>>> import numpy as np
>>> from numpy import linalg as LA
>>> np.set_printoptions(precision=3, suppress=True, linewidth=200)
>>> rd = lambda a: np.round(a, 3) + 0
>>> F = np.loadtxt("w.csv", delimiter=",")
>>> F
array([[-0.8  ,  1.6  ,  1.1  ,  0.7  ,  0.7  ,  0.8  ],
       [ 2.1  ,  0.1  ,  0.5  , -1.9  ,  0.3  , -0.3  ],
       [ 1.2  , -2.6  , -1.4  ,  2.4  , -0.2  , -1.   ],
       [ 0.8  ,  0.7  , -1.8  ,  1.2  , -0.4  ,  1.4  ],
       [ 1.224, -2.598, -1.405,  2.419, -0.18 , -0.994],
       [-0.6  ,  0.8  ,  1.5  , -0.6  , -1.   ,  2.7  ],
       [-1.4  ,  0.6  ,  1.3  , -1.8  ,  0.4  ,  1.1  ]])
>>> vec = np.array([8, -8, 5, 7, -9, 2])
>>> target = F @ vec
>>> rd(target)
array([-13.5  ,   1.9  ,  40.   ,   6.6  ,  40.116,   6.5  , -23.5  ])
>>> rng = np.random.default_rng(34871)
>>> target = target + 0.02 * rng.normal(size=7)
>>> rd(target)
array([-13.485,   1.941,  40.008,   6.606,  40.101,   6.5  , -23.524])
>>> b, *_ = LA.lstsq(F, target)
>>> rd(F.T @ (target - F @ b))
array([0., 0., 0., 0., 0., 0.])
>>> rd(b)
array([ 8.021, -7.987,  5.012,  7.006, -9.002,  1.995])
>>> E = np.eye(3, dtype=int)[rng.permutation(3)] * np.array([2, -3, -2])
>>> E
array([[ 2,  0,  0],
       [ 0,  0, -2],
       [ 0, -3,  0]])
>>> # splits into 2 blocks
>>> f, g = E[1], E[0]
>>> f @ g
np.int64(0)
>>> pr = (f @ g) / (f @ f) * f
>>> pr
array([ 0.,  0., -0.])
>>> print(rd(LA.norm(f + g) ** 2 + LA.norm(f - g) ** 2))
16.0
>>> print(LA.matrix_rank(np.outer(f, g)))
1
>>> q, vecs = LA.qr(E[:, :2])[0], LA.qr(E[:, 2:])[0]
>>> sigma = LA.svd(q.T @ vecs, compute_uv=False)
>>> sigma
array([0.])
>>> (sigma > 0.9).sum()
np.int64(0)
>>> q, R = LA.qr(E)
>>> print(R)
[[ 2.  0.  0.]
 [ 0. -3.  0.]
 [ 0.  0. -2.]]
>>> q @ R
array([[ 2.,  0.,  0.],
       [ 0.,  0., -2.],
       [ 0., -3.,  0.]])
>>> abs(R[0, 0]), rd(LA.norm(E[:, 0]))
(np.float64(2.0), np.float64(2.0))
>>> np.abs(np.diag(R))
array([2., 3., 2.])
>>> vec = np.array([2, 0, 2])
>>> E @ (2 * vec)
array([ 8, -8,  0])
>>> print((E @ vec).argmax())
0
>>> LA.norm(E @ vec) <= LA.norm(E, 2) * LA.norm(vec) + 1e-9
np.True_
>>> np.einsum("ij,j->i", E, vec)
array([ 4, -4,  0])
>>> (E * vec).sum(axis=1)
array([ 4, -4,  0])
>>> E @ vec
array([ 4, -4,  0])
>>> E @ np.eye(3)[2]
array([ 0., -2.,  0.])
>>> rd(LA.det(E))
np.float64(-12.0)
>>> np.flatnonzero(LA.matrix_power((E != 0) + (E.T != 0) + np.eye(3), 3)[1])
array([1, 2])
>>> rd(np.sort(LA.eigvals(E).real))
array([-2.449,  2.   ,  2.449])
>>> (LA.matrix_power((E != 0) + (E.T != 0) + np.eye(3), 3) > 0).astype(int)
array([[1, 0, 0],
       [0, 1, 1],
       [0, 1, 1]])
>>> E @ E
array([[4, 0, 0],
       [0, 6, 0],
       [0, 0, 6]])
>>> print((E != 0).astype(int))
[[1 0 0]
 [0 0 1]
 [0 1 0]]
>>> feats = np.array([[-1.7, -0.6, 2.0],
...     [0.7, 0.7, 1.5],
...     [1.0, -0.8, -0.2],
...     [-0.1, 0.4, 1.2]])
>>> feats[3] = feats[0] + 0.02 * rng.normal(size=3)
>>> rd(feats)
array([[-1.7  , -0.6  ,  2.   ],
       [ 0.7  ,  0.7  ,  1.5  ],
       [ 1.   , -0.8  , -0.2  ],
       [-1.695, -0.591,  1.999]])
>>> labels = rng.permutation(6)
>>> A2 = F[:, labels] * rng.choice([-1, 1], 6)
>>> A2
array([[ 0.8  ,  1.6  ,  0.7  , -0.8  , -0.7  , -1.1  ],
       [-2.1  ,  0.1  , -1.9  ,  0.3  , -0.3  , -0.5  ],
       [-1.2  , -2.6  ,  2.4  ,  1.   ,  0.2  ,  1.4  ],
       [-0.8  ,  0.7  ,  1.2  , -1.4  ,  0.4  ,  1.8  ],
       [-1.224, -2.598,  2.419,  0.994,  0.18 ,  1.405],
       [ 0.6  ,  0.8  , -0.6  , -2.7  ,  1.   , -1.5  ],
       [ 1.4  ,  0.6  , -1.8  , -1.1  , -0.4  , -1.3  ]])
>>> Uu, _, Vt = LA.svd(F.T @ A2)
>>> rd(Uu @ Vt)
array([[-1.,  0.,  0.,  0.,  0.,  0.],
       [ 0.,  1.,  0.,  0.,  0.,  0.],
       [ 0.,  0.,  0.,  0.,  0., -1.],
       [ 0.,  0.,  1.,  0.,  0.,  0.],
       [ 0.,  0.,  0.,  0., -1.,  0.],
       [ 0.,  0.,  0., -1.,  0.,  0.]])
>>> rd(LA.lstsq(F, A2)[0])
array([[-1.,  0.,  0.,  0.,  0.,  0.],
       [ 0.,  1.,  0.,  0.,  0.,  0.],
       [ 0.,  0.,  0.,  0.,  0., -1.],
       [ 0.,  0.,  1.,  0.,  0.,  0.],
       [ 0.,  0.,  0.,  0., -1.,  0.],
       [ 0.,  0.,  0., -1.,  0.,  0.]])
>>> vec = np.array([1, -3, 0, 0, 3, 3])
>>> target = A2 @ vec
>>> rd(LA.pinv(A2) @ A2)
array([[1., 0., 0., 0., 0., 0.],
       [0., 1., 0., 0., 0., 0.],
       [0., 0., 1., 0., 0., 0.],
       [0., 0., 0., 1., 0., 0.],
       [0., 0., 0., 0., 1., 0.],
       [0., 0., 0., 0., 0., 1.]])
>>> target
array([-9.4  , -4.8  , 11.4  ,  3.7  , 11.325, -3.3  , -5.5  ])
>>> print(rd(LA.solve(A2.T @ A2, A2.T @ target)))
[ 1. -3.  0.  0.  3.  3.]
>>> target = target + 0.3 * rng.normal(size=7)
>>> rd(target)
array([-9.668, -4.565, 11.758,  3.89 , 11.782, -3.036, -5.503])
>>> b, *_ = LA.lstsq(A2, target)
>>> [round(float(LA.norm(LA.solve(A2.T @ A2 + lam * np.eye(6), A2.T @ target))), 2) for lam in (0, 1, 10, 100)]
[5.38, 4.26, 2.54, 0.94]
>>> rd(LA.norm(target - A2 @ b))
np.float64(0.067)
>>> q, R = LA.qr(feats)
>>> q.shape, R.shape
((4, 3), (3, 3))
>>> K = np.array([[3.0, 3.0, 3.0, 0.0],
...     [1.0, 1.0, 0.0, 1.0],
...     [0.0, 3.0, 0.0, 2.0],
...     [0.0, 0.0, 0.0, 0.0]])
>>> # looks like rank 3
>>> W = np.array([[5, 5], [4, 0], [1, 1], [0, 5], [0, 2], [1, 5]])
>>> b = np.array([0, 0])
>>> H = np.maximum(F @ W + b, 0)
>>> rd((H > 0).mean(axis=0))
array([0.571, 0.857])
>>> LA.matrix_rank(H)
np.int64(2)
>>> (H > 0).astype(int)
array([[1, 1],
       [1, 1],
       [0, 1],
       [1, 1],
       [0, 1],
       [1, 1],
       [0, 0]])
>>> rd(H)
array([[ 4.3 ,  6.  ],
       [11.1 ,  0.6 ],
       [ 0.  , 11.2 ],
       [ 6.4 , 14.4 ],
       [ 0.  , 11.48],
       [ 4.4 ,  7.  ],
       [ 0.  ,  0.  ]])
>>> Z = np.array([[0, -2], [-1, -2]])
>>> rd(H @ Z)
array([[ -6.  , -20.6 ],
       [ -0.6 , -23.4 ],
       [-11.2 , -22.4 ],
       [-14.4 , -41.6 ],
       [-11.48, -22.96],
       [ -7.  , -22.8 ],
       [  0.  ,   0.  ]])
>>> (H @ Z).round(6).argmax(axis=1)
array([0, 0, 0, 0, 0, 0, 0])
>>> print(W @ Z)
[[ -5 -20]
 [  0  -8]
 [ -1  -4]
 [ -5 -10]
 [ -2  -4]
 [ -5 -12]]
>>> vec = np.array([-5, 5])
>>> target = H @ vec
>>> rd(target)
array([  8.5, -52.5,  56. ,  40. ,  57.4,  13. ,   0. ])
>>> target = target + 0.1 * rng.normal(size=7)
>>> print(rd(target))
[  8.54  -52.443  55.914  40.034  57.378  13.067   0.175]
>>> b, *_ = LA.lstsq(H, target)
>>> rd(LA.norm(target - H @ b))
np.float64(0.195)
>>> f = np.array([-1, 2, 1, 0]) + 0.5
>>> data = np.outer(f, f) / (f @ f)
>>> rd(data)
array([[ 0.028, -0.139, -0.083, -0.028],
       [-0.139,  0.694,  0.417,  0.139],
       [-0.083,  0.417,  0.25 ,  0.083],
       [-0.028,  0.139,  0.083,  0.028]])
>>> Uu, sigma, Vt = LA.svd(K)
>>> vecs = Vt[:(sigma > 1e-8).sum()]
>>> vec = K[2] + 4 * K[0] + rng.integers(2) * np.eye(4)[0]
>>> vec
array([13., 15., 12.,  2.])
>>> rd(vecs.T @ vecs)
array([[ 0.957, -0.087,  0.13 ,  0.13 ],
       [-0.087,  0.826,  0.261,  0.261],
       [ 0.13 ,  0.261,  0.609, -0.391],
       [ 0.13 ,  0.261, -0.391,  0.609]])
>>> print(rd(np.diag(vecs.T @ vecs)))
[0.957 0.826 0.609 0.609]
